$ ipython --no-banner

In [1]: import numpy as np

In [2]: import numpy.linalg as la

In [3]: np.set_printoptions(precision=2, suppress=True, linewidth=200)

In [4]: W0 = np.load("run10.npy")

In [5]: print(W0)
[[-2 -2 -2 -2]
 [-2 -4 -4 -4]
 [-2 -4 -6 -6]
 [-2 -4 -6 -8]]

In [6]: B = np.array([[1, -2, 2], [0, 2, -2]])

In [7]: cent = np.kron(B, W0)

In [8]: print(round(la.norm(cent, 2), 2), round(float(la.norm(B, 2) * la.norm(W0, 2)), 2))
67.39 67.39

In [9]: print(cent.shape)
(8, 12)

In [10]: evals, vecs = la.eigh(W0)

In [11]: x0 = np.array([2, -2, 0, -1])

In [12]: print(vecs * np.abs(evals) @ vecs.T)
[[2. 2. 2. 2.]
 [2. 4. 4. 4.]
 [2. 4. 6. 6.]
 [2. 4. 6. 8.]]

In [13]: print(round(x0 @ W0 @ x0 / (x0 @ x0), 2), np.round(evals[0], 2), round(evals[-1], 2))
-2.67 -16.58 -0.57

In [14]: print(vecs * np.maximum(evals, 0) @ vecs.T)
[[0. 0. 0. 0.]
 [0. 0. 0. 0.]
 [0. 0. 0. 0.]
 [0. 0. 0. 0.]]

In [15]: print(x0 @ W0 @ x0)
-24

In [16]: print(la.eigvalsh(W0[1:, 1:]))
[-15.78  -1.57  -0.65]

In [17]: arr = np.loadtxt("m.csv", delimiter=",")

In [18]: print(arr)
[[ 2.34  1.26  1.39]
 [ 2.55 -0.86 -1.33]
 [-1.83 -1.55 -1.8 ]
 [ 0.21 -1.84 -2.36]
 [ 2.98 -0.03 -0.3 ]
 [-0.7   1.77  2.32]
 [-2.89  0.37  0.73]
 [ 2.99  0.2  -0.02]
 [-2.02  1.28  1.81]
 [-2.81 -0.76 -0.71]
 [-2.99 -0.26 -0.06]
 [ 1.36  1.71  2.05]
 [-2.26  1.12  1.63]
 [ 2.77  0.82  0.8 ]
 [ 2.32 -1.07 -1.57]
 [ 2.69  0.94  0.95]
 [-2.37 -1.24 -1.37]
 [ 1.85  1.54  1.79]
 [ 2.41 -0.99 -1.48]
 [ 0.22  1.86  2.35]
 [-0.31  1.83  2.36]
 [-2.31  1.08  1.58]
 [ 2.89 -0.36 -0.73]
 [-2.21  1.15  1.67]
 [ 2.1   1.41  1.61]
 [ 2.34 -1.06 -1.56]]

In [19]: rank = la.matrix_rank(arr)

In [20]: print(rank)
2

In [21]: N = la.svd(arr)[2][rank:].T

In [22]: print(N.shape)
(3, 1)

In [23]: print(la.matrix_rank(arr.T @ arr), la.matrix_rank(arr @ arr.T))
2 2

In [24]: print(np.allclose(arr @ N, 0))
True

In [25]: print(la.norm(arr, axis=0))
[11.56  6.17  7.89]

In [26]: print(round(la.norm(arr, 2), 2))
11.64

In [27]: print(round(float(la.norm(arr[2], 1)), 2), round(float(la.norm(arr[2], np.inf)), 2))
5.18 1.83

In [28]: print(np.round(la.norm(arr[2] - arr[21]), 2))
4.31

In [29]: print(np.round(la.norm(arr, 1), 2), round(la.norm(arr, np.inf), 2))
54.72 5.18

In [30]: print(np.round(la.norm(arr) ** 2 / la.norm(arr, 2) ** 2, 2))
1.73

In [31]: print(round(arr[2] @ arr[21], 2))
-0.29

In [32]: print(la.norm(arr, axis=1))
[3. 3. 3. 3. 3. 3. 3. 3. 3. 3. 3. 3. 3. 3. 3. 3. 3. 3. 3. 3. 3. 3. 3. 3. 3. 3.]

In [33]: feats = np.load("arr.npy")

In [34]: print(feats)
[[3. 1. 0. 0.]
 [0. 3. 1. 0.]
 [0. 0. 3. 1.]
 [0. 0. 0. 3.]]

In [35]: print(round(float(la.det(feats.T)), 2))
81.0

In [36]: print(la.eigvals(feats))
[3. 3. 3. 3.]

In [37]: print(np.kron(np.eye(2, dtype=int), feats))
[[3. 1. 0. 0. 0. 0. 0. 0.]
 [0. 3. 1. 0. 0. 0. 0. 0.]
 [0. 0. 3. 1. 0. 0. 0. 0.]
 [0. 0. 0. 3. 0. 0. 0. 0.]
 [0. 0. 0. 0. 3. 1. 0. 0.]
 [0. 0. 0. 0. 0. 3. 1. 0.]
 [0. 0. 0. 0. 0. 0. 3. 1.]
 [0. 0. 0. 0. 0. 0. 0. 3.]]

In [38]: print(np.einsum("ij,ji->", feats, feats))
36.0

In [39]: print(np.round(la.eigvals(feats).sum().real, 2))
12.0
